>>> import numpy as np
>>> from numpy import linalg as LA
>>> np.set_printoptions(suppress=True, linewidth=120)
>>> rnd = lambda a: np.round(a, 2) + 0
>>> A = np.load("m.npy")
>>> A
array([[-11.53, -11.03,   4.04, -11.36],
       [  4.9 ,  -7.6 ,  14.51, -10.38],
       [ 17.87,   5.48,  -4.23,  -5.71],
       [-14.98,  -0.4 , -10.15,   8.51],
       [ -7.97, -16.74,   1.54,  -7.33],
       [ -7.21,  -4.15,  13.39, -12.31],
       [ -8.19,   2.82,  11.18,  14.14],
       [  1.81,  -9.81,  17.02,   3.29],
       [  9.7 ,  13.11,   6.17,   9.8 ],
       [ -4.36,  -2.97,  14.75, -12.44],
       [ 12.6 , -13.09,  -7.43,  -3.8 ],
       [-13.65,   8.85,   2.7 ,  11.32],
       [ -6.34,   9.7 ,   9.27,  13.41],
       [ 11.15, -10.38,  -9.24,  -9.09],
       [ -7.71, -16.17,  -3.22,   8.28],
       [ 10.9 ,  -3.2 , -12.51,  10.69],
       [  8.87,   4.27,  -9.1 ,  14.84],
       [  3.75,   6.02, -14.98, -11.2 ],
       [ -3.88, -17.04,   5.05,   8.32],
       [  4.56, -19.14,  -3.56,  -0.54],
       [ 13.84,  -7.97,  -9.81,  -6.98],
       [  4.46,  -4.72,  14.93,  11.61],
       [-13.3 ,   5.03,  12.18,  -7.02],
       [  4.54,  -9.1 ,  11.54, -12.78],
       [  6.05,   5.98, -15.59,  -9.19],
       [-14.75,   3.48,   0.09,  13.05],
       [  8.32,   2.27, -13.57,  11.89],
       [-13.41,   3.75,  13.16,   5.73],
       [  2.07,  18.26,  -5.23,   5.92],
       [  8.49,  13.48,  11.18,   4.62],
       [ -1.01,  10.07,  -0.25, -17.25],
       [ -6.76,  -2.61,  18.41,  -2.92],
       [  8.92,   5.91,  -9.16, -14.2 ],
       [  0.51, -14.84, -12.25,  -5.42],
       [-16.17,   1.57,  -3.91,  10.99],
       [ -3.46,  -3.01,  17.66,  -8.19],
       [ 14.68,   4.67,   6.2 , -11.15],
       [-16.91,   4.3 ,  -4.21,  -8.82],
       [  0.63,  19.35,  -3.9 ,  -3.14],
       [ -3.14,   2.52, -16.74,  10.18],
       [ 10.79, -15.69,  -4.93,  -3.61],
       [-14.78,  13.43,  -1.12,   0.17],
       [ 17.93,   7.13,   2.59,   4.59],
       [ -8.1 ,  15.35,   2.05,  -9.72],
       [ 14.23, -13.4 ,   3.6 ,  -2.2 ]])
>>> G = np.cov(A, rowvar=False)
>>> rnd(np.corrcoef(A.T))
array([[ 1.  , -0.11, -0.24, -0.14],
       [-0.11,  1.  , -0.04,  0.13],
       [-0.24, -0.04,  1.  , -0.07],
       [-0.14,  0.13, -0.07,  1.  ]])
>>> print(G.shape)
(4, 4)
>>> np.argsort(-A.std(axis=0).round(6), kind="stable")
array([1, 0, 2, 3])
>>> print(np.median(A, axis=0))
[ 0.63  2.27  0.09 -2.92]
>>> print(rnd(LA.eigvalsh(G)[::-1]))
[134.11 117.    86.77  69.99]
>>> rnd(G)
array([[105.46, -11.98, -24.68, -14.26],
       [-11.98, 106.48,  -3.82,  13.37],
       [-24.68,  -3.82, 103.82,  -6.36],
       [-14.26,  13.37,  -6.36,  92.11]])
>>> W0 = np.loadtxt("data.csv", delimiter=",")
>>> W0
array([[-50.,  -3.,  -3.,   1.,  -1.,  -3.,   0.,   1.,  -2.,  -3.,  -2.,  -3.],
       [ -3.,  91.,   1.,  -1.,  -2.,  -1.,   3.,   0.,   3.,   0.,  -1.,   0.],
       [  0.,   1.,  18.,   1.,   1.,  -1.,  -3.,   3.,   3.,  -1.,   0.,  -3.],
       [ -3.,  -1.,   0.,  60.,   3.,  -3.,   3.,   0.,  -2.,  -2.,   2.,  -2.],
       [  1.,  -3.,   1.,  -3., -52.,   0.,   3.,   1.,   0.,  -2.,  -2.,   1.],
       [ -2.,   0.,   3.,  -3.,   2.,  71.,  -1.,   1.,  -2.,   1.,  -1.,  -3.],
       [  2.,   3.,  -1.,   0.,  -2.,   3.,  20.,  -2.,   1.,  -3.,   0.,   3.],
       [ -3.,  -3.,   1.,   2.,  -2.,   0.,   1., -73.,   0.,   2.,   2.,   1.],
       [ -2.,  -2.,   3.,  -3.,   2.,   2.,  -2.,  -1.,  73.,  -1.,  -2.,   3.],
       [ -2.,  -1.,  -1.,   1.,   0.,   3.,   2.,  -2.,  -2., -53.,  -1.,   1.],
       [  0.,   0.,  -1.,  -2.,   0.,   0.,  -2.,  -3.,   2.,  -1.,  93.,   2.],
       [  3.,   3.,   1.,   2.,  -1.,  -3.,  -1.,  -1.,  -1.,   2.,  -3., -10.]])
>>> q, V = LA.qr(W0[:, :8])[0], LA.qr(W0[:, 8:])[0]
>>> s = LA.svd(q.T @ V, compute_uv=False)
>>> rnd(np.degrees(np.arccos(s.clip(0, 1))))
array([55.23, 76.87, 78.84, 86.43])
>>> rnd(LA.norm(q @ q.T - V @ V.T, 2))
np.float64(1.0)
>>> idx = A[:, 1] > np.median(A[:, 1])
>>> u = A[idx].mean(axis=0) - A[~idx].mean(axis=0)
>>> idx.astype(int)
array([0, 0, 1, 0, 0, 0, 1, 0, 1, 0, 0, 1, 1, 0, 0, 0, 1, 1, 0, 0, 0, 0, 1, 0, 1, 1, 0, 1, 1, 1, 1, 0, 1, 0, 0, 0, 1,
       1, 1, 1, 0, 1, 1, 1, 0])
>>> rnd((((A - A.mean(axis=0)) @ u > 0) == idx).mean())
np.float64(0.93)
>>> print(np.argsort(-np.abs(u).round(6), kind="stable"))
[1 2 3 0]
>>> rng = np.random.default_rng(22367)
>>> th = rng.uniform(0, 2 * np.pi, 21)
>>> q, _ = LA.qr(np.array([[1.7, 1.0],
...     [0.2, 0.1],
...     [-0.7, 0.0],
...     [-0.2, 0.0],
...     [-0.6, 0.2],
...     [-0.3, 0.6]]))
>>> M = 5 * np.c_[np.cos(th), np.sin(th)] @ q.T
>>> print(rnd(M))
[[ 4.71  0.53 -1.29 -0.37 -0.79  0.4 ]
 [ 4.73  0.53 -1.22 -0.35 -0.69  0.54]
 [ 4.75  0.52 -1.09 -0.31 -0.51  0.79]
 [ 1.65  0.1   1.49  0.43  2.33  3.8 ]
 [-2.02 -0.14 -1.34 -0.38 -2.21 -3.75]
 [-2.67 -0.22 -1.05 -0.3  -1.94 -3.58]
 [ 2.41  0.19  1.17  0.34  2.06  3.66]
 [-3.59 -0.45  2.07  0.59  2.06  1.74]
 [-4.73 -0.52  1.22  0.35  0.69 -0.55]
 [-4.71 -0.53  1.27  0.36  0.77 -0.43]
 [-2.44 -0.19 -1.16 -0.33 -2.05 -3.65]
 [ 3.06  0.27  0.84  0.24  1.75  3.43]
 [-3.58 -0.45  2.07  0.59  2.06  1.75]
 [-4.09 -0.4  -0.12 -0.03 -0.98 -2.68]
 [ 4.16  0.41  0.05  0.02  0.9   2.6 ]
 [-3.48 -0.32 -0.59 -0.17 -1.48 -3.19]
 [ 3.19  0.29  0.77  0.22  1.67  3.36]
 [-0.34  0.05 -1.89 -0.54 -2.61 -3.77]
 [ 4.02  0.48 -1.92 -0.55 -1.78 -1.22]
 [ 3.92  0.48 -1.96 -0.56 -1.85 -1.35]
 [ 3.17  0.41 -2.15 -0.62 -2.26 -2.16]]
>>> D = LA.norm(M[:, None] - M[None], axis=-1)
>>> (D + 1e9 * np.eye(21)).round(6).argmin(axis=1)
array([ 1,  0,  1,  6, 10, 10, 11, 12,  9,  8,  5, 16,  7, 15, 16, 13, 11,  4, 19, 18, 19])
>>> np.unravel_index(D.round(6).argmax(), D.shape)
(np.int64(1), np.int64(8))
>>> LA.matrix_rank(D ** 2)
np.int64(3)
>>> E = np.load("sample5.npy")
>>> E
array([[  1,  -4,  16, -64],
       [  1,  -3,   9, -27],
       [  1,  -2,   4,  -8],
       [  1,  -1,   1,  -1],
       [  1,   0,   0,   0],
       [  1,   1,   1,   1],
       [  1,   2,   4,   8],
       [  1,   3,   9,  27],
       [  1,   4,  16,  64],
       [  1,   5,  25, 125],
       [  1,   6,  36, 216],
       [  1,   7,  49, 343],
       [  1,   8,  64, 512],
       [  1,   9,  81, 729]])
>>> x0 = np.array([1, 0, 9, 7])
>>> a = np.maximum(E @ x0, 0)
>>> a
array([   0,    0,    0,    3,    1,   17,   93,  271,  593, 1101, 1837, 2843, 4161, 5833])
>>> np.maximum(E @ x0, 0) - np.maximum(-E @ x0, 0)
array([-303, -107,  -19,    3,    1,   17,   93,  271,  593, 1101, 1837, 2843, 4161, 5833])
>>> M2 = E[0, 0] * E[1:] - np.outer(E[1:, 0], E[0])
>>> print(M2)
[[  0   1  -7  37]
 [  0   2 -12  56]
 [  0   3 -15  63]
 [  0   4 -16  64]
 [  0   5 -15  65]
 [  0   6 -12  72]
 [  0   7  -7  91]
 [  0   8   0 128]
 [  0   9   9 189]
 [  0  10  20 280]
 [  0  11  33 407]
 [  0  12  48 576]
 [  0  13  65 793]]
>>> np.flatnonzero(~M2.round(6).any(axis=1))
array([], dtype=int64)
>>> arr = np.load("run2.npy")
>>> arr
array([[ 0,  1,  2,  1,  1,  0],
       [ 0,  2,  4,  2,  1,  2],
       [ 1,  2,  5,  4,  2,  4],
       [ 3,  4,  5,  4,  4,  5],
       [ 3,  4,  7,  5,  6,  6],
       [ 3,  6,  9,  5,  8,  8],
       [ 3,  7, 11,  5, 10,  9],
       [ 5,  8, 13,  5, 11,  9],
       [ 6,  9, 15,  7, 11,  9],
       [ 6, 10, 15,  8, 13, 11],
       [ 8, 12, 16, 10, 14, 12],
       [ 9, 12, 16, 10, 15, 12],
       [ 9, 13, 18, 12, 17, 14],
       [10, 15, 19, 14, 17, 15],
       [12, 15, 21, 16, 17, 15],
       [14, 15, 23, 17, 19, 17],
       [15, 17, 25, 17, 20, 19]])
>>> basis = arr[[6, 16]].astype(float)
>>> for _ in range(4):
...     idx = LA.norm(arr[:, None] - basis, axis=-1).argmin(axis=1)
...     basis = np.array([arr[idx == j].mean(axis=0) for j in range(2)])
... 
>>> idx
array([0, 0, 0, 0, 0, 0, 0, 0, 0, 1, 1, 1, 1, 1, 1, 1, 1])
>>> np.abs(basis[1] - basis[0]).argmax()
np.int64(2)
>>> rnd(basis)
array([[ 2.67,  4.78,  7.89,  4.22,  6.  ,  5.78],
       [10.38, 13.62, 19.12, 13.  , 16.5 , 14.38]])
>>> np.bincount(idx)
array([9, 8])
>>> data = np.array([[-1, -1, 3, -3, -1, -2, -3, -3],
...     [-1, -1, -1, 3, -3, -1, -2, -3],
...     [3, -1, -1, -1, 3, -3, -1, -2],
...     [-3, 3, -1, -1, -1, 3, -3, -1],
...     [-1, -3, 3, -1, -1, -1, 3, -3],
...     [-2, -1, -3, 3, -1, -1, -1, 3],
...     [-3, -2, -1, -3, 3, -1, -1, -1],
...     [-3, -3, -2, -1, -3, 3, -1, -1]])
>>> T = np.stack([data, 3 * data, data[::-1]])
>>> np.einsum("bij,cij->bc", T, T)
array([[ 306,  918,  -52],
       [ 918, 2754, -156],
       [ -52, -156,  306]])
>>> print(T.sum(axis=0))
[[ -7  -7  10 -13  -7  -5 -13 -13]
 [ -7  -6  -5   9  -9  -5  -9 -13]
 [ 10  -5  -7  -1  11 -13  -5  -5]
 [-13   9  -1  -5  -5  11  -9  -7]
 [ -7  -9  11  -5  -5  -1   9 -13]
 [ -5  -5 -13  11  -1  -7  -5  10]
 [-13  -9  -5  -9   9  -5  -6  -7]
 [-13 -13  -5  -7 -13  10  -7  -7]]
>>> (T @ data.T).shape
(3, 8, 8)
>>> LA.matrix_rank(T)
array([8, 8, 8])
